% ipython --no-banner

In [1]: import numpy as np

In [2]: np.set_printoptions(suppress=True, linewidth=160)

In [3]: def rd(a):
   ...:     return np.round(a, 3) + 0
   ...: 

In [4]: W0 = np.loadtxt("x.csv", delimiter=",")

In [5]: print(W0)
[[  0.  -9.   6.   2.  17.   3.   1.  -5.]
 [  9.   0.   0.   8.   3.  -1.   2.  -4.]
 [ -6.   0.   0.  -6.  -2.  -2.  -5.  -1.]
 [ -2.  -8.   6.   0.   0.  -1.  -1.   9.]
 [-17.  -3.   2.   0.   0.  -6.   7. -10.]
 [ -3.   1.   2.   1.   6.   0.   6. -15.]
 [ -1.  -2.   5.   1.  -7.  -6.   0. -11.]
 [  5.   4.   1.  -9.  10.  15.  11.   0.]]

In [6]: print(np.linalg.norm(W0, axis=1).argmax())
7

In [7]: print(rd(np.linalg.norm(W0) ** 2 / np.linalg.norm(W0, 2) ** 2))
3.032

In [8]: print(rd(np.linalg.norm(W0, axis=0)))
[21.095 13.229 10.296 13.675 22.068 17.664 15.395 23.854]

In [9]: print(rd(np.linalg.norm(W0, "nuc")))
114.284

In [10]: print(rd(np.linalg.norm(W0[2], 1)), rd(np.linalg.norm(W0[2], np.inf)))
22.0 6.0

In [11]: print(rd(np.linalg.norm(W0, axis=1)))
[21.095 13.229 10.296 13.675 22.068 17.664 15.395 23.854]

In [12]: print(rd(np.linalg.norm(W0[2] - W0[0])))
25.593

In [13]: print(rd(np.linalg.norm(W0, 2)))
28.817

In [14]: print(rd(np.sort(np.abs(np.linalg.eigvals(W0)))))
[ 0.692  0.692  9.004  9.004 18.628 18.628 28.817 28.817]

In [15]: print(np.trace(W0))
0.0

In [16]: W0.inv()
AttributeError: 'numpy.ndarray' object has no attribute 'inv'


In [17]: print((W0 - W0.T) / 2)
[[  0.  -9.   6.   2.  17.   3.   1.  -5.]
 [  9.   0.   0.   8.   3.  -1.   2.  -4.]
 [ -6.   0.   0.  -6.  -2.  -2.  -5.  -1.]
 [ -2.  -8.   6.   0.   0.  -1.  -1.   9.]
 [-17.  -3.   2.   0.   0.  -6.   7. -10.]
 [ -3.   1.   2.   1.   6.   0.   6. -15.]
 [ -1.  -2.   5.   1.  -7.  -6.   0. -11.]
 [  5.   4.   1.  -9.  10.  15.  11.   0.]]

In [18]: print(W0 @ W0)
[[-445.  -86.   52.  -59.  -78. -188.   32. -178.]
 [ -86. -175.  112.   55.   93.  -71.  -28.  -10.]
 [  52.  112. -106.  -10.  -89.   15.  -37.   81.]
 [ -59.   55.  -10. -187.   21.  131.   45.   62.]
 [ -78.   93.  -89.   21. -487. -244. -179.  108.]
 [-188.  -71.   15.  131. -244. -312. -135. -108.]
 [  32.  -28.  -37.   45. -179. -135. -237.  177.]
 [-178.  -10.   81.   62.  108. -108.  177. -569.]]
